$ ipython --no-banner

In [1]: import numpy as np

In [2]: import numpy.linalg as la

In [3]: np.set_printoptions(precision=3, suppress=True, linewidth=120)

In [4]: rnd = lambda a: np.round(a, 3) + 0

In [5]: X = np.loadtxt("a.csv", delimiter=",")

In [6]: X
Out[6]: 
array([[ 15.03 ,  15.005,   0.009,   6.016,  12.006,  -3.008,  -0.037],
       [ -3.032,  -6.979, -11.99 , -10.024,  -7.987,   2.975,  12.043],
       [  2.005,   2.999,   2.998,   3.013,   3.043,  -0.985,  -2.967],
       [  0.022,   0.048,  -0.009,  -0.037,   0.043,   0.03 ,  -0.019],
       [  5.022,   5.014,   0.01 ,   2.028,   3.984,  -1.006,  -0.032]])

In [7]: rng = np.random.default_rng(169357)

In [8]: out = X + rng.integers(-2, 3, (5, 2)) @ rng.integers(-2, 3, (2, 7))

In [9]: rnd(out)
Out[9]: 
array([[ 13.03 ,  21.005,   4.009,   6.016,  14.006,   0.992,  -2.037],
       [  0.968,  -3.979, -10.99 , -10.024,  -5.987,   0.975,  13.043],
       [  4.005,   1.999,   1.998,   3.013,   3.043,  -2.985,  -1.967],
       [ -4.978,   0.048,   0.991,  -0.037,  -0.957,   4.03 ,  -2.019],
       [  9.022,   3.014,  -1.99 ,   2.028,   3.984,  -5.006,   1.968]])

In [10]: la.matrix_rank(out - X, tol=1e-8)
Out[10]: np.int64(2)

In [11]: rnd(la.svd(out - X, compute_uv=False))
Out[11]: array([12.465,  7.851,  0.   ,  0.   ,  0.   ])

In [12]: rnd(out - X)
Out[12]: 
array([[-2.,  6.,  4.,  0.,  2.,  4., -2.],
       [ 4.,  3.,  1.,  0.,  2., -2.,  1.],
       [ 2., -1., -1.,  0.,  0., -2.,  1.],
       [-5.,  0.,  1.,  0., -1.,  4., -2.],
       [ 4., -2., -2.,  0.,  0., -4.,  2.]])

In [13]: rnd(la.norm(out, axis=0))
Out[13]: array([17.115, 21.682, 12.074, 12.242, 16.064,  7.221, 13.641])

In [14]: print(rnd(la.norm(out) ** 2 / la.norm(out, 2) ** 2))
1.413

In [15]: rnd(la.norm(out, 1)), rnd(la.norm(out, np.inf))
Out[15]: (np.float64(32.003), np.float64(61.095))

In [16]: rnd(la.norm(out[3], 1)), rnd(la.norm(out[3], np.inf))
Out[16]: (np.float64(13.06), np.float64(4.978))

In [17]: print(rnd(la.norm(out[3] - out[1])))
23.587

In [18]: data = np.array([[1.0, 1.0], [0.0, 0.0]])

In [19]: np.kron(np.eye(2, dtype=int), data)
Out[19]: 
array([[1., 1., 0., 0.],
       [0., 0., 0., 0.],
       [0., 0., 1., 1.],
       [0., 0., 0., 0.]])

In [20]: print(rnd(la.eigvals(data).sum().real))
1.0

In [21]: np.poly(data)
Out[21]: array([ 1., -1.,  0.])

In [22]: print(rnd(la.eigvals(data)))
[1. 0.]

In [23]: print(np.einsum("ii->", data))
1.0

In [24]: P = np.triu(np.array([[3, 1], [4, 3]]), 1) + np.eye(2)

In [25]: out = P @ data @ la.inv(P)

In [26]: np.trace(out), np.trace(data)
Out[26]: (np.float64(1.0), np.float64(1.0))

In [27]: idx = rng.permutation(2)

In [28]: idx
Out[28]: array([1, 0])

In [29]: out = data[idx][:, idx]

In [30]: print(np.diag(out))
[0. 1.]

In [31]: rnd(la.det(out)), rnd(la.det(data[idx]))
Out[31]: (np.float64(0.0), np.float64(0.0))

In [32]: rnd(np.sort(np.abs(la.eigvals(out))))
Out[32]: array([0., 1.])

In [33]: np.trace(out)
Out[33]: np.float64(1.0)

In [34]: la.lstsq(data[:-1].T, data[-1])[2]
Out[34]: np.int32(1)

In [35]: rnd(np.trace(la.pinv(data) @ data))
Out[35]: np.float64(1.0)

In [36]: np.unique(data.round(6), axis=0).shape
Out[36]: (2, 2)

In [37]: rnd(data @ la.pinv(data) @ data)
Out[37]: 
array([[1., 1.],
       [0., 0.]])

In [38]: print(np.abs(np.diag(la.qr(data)[1])) > 1e-9)
[ True False]
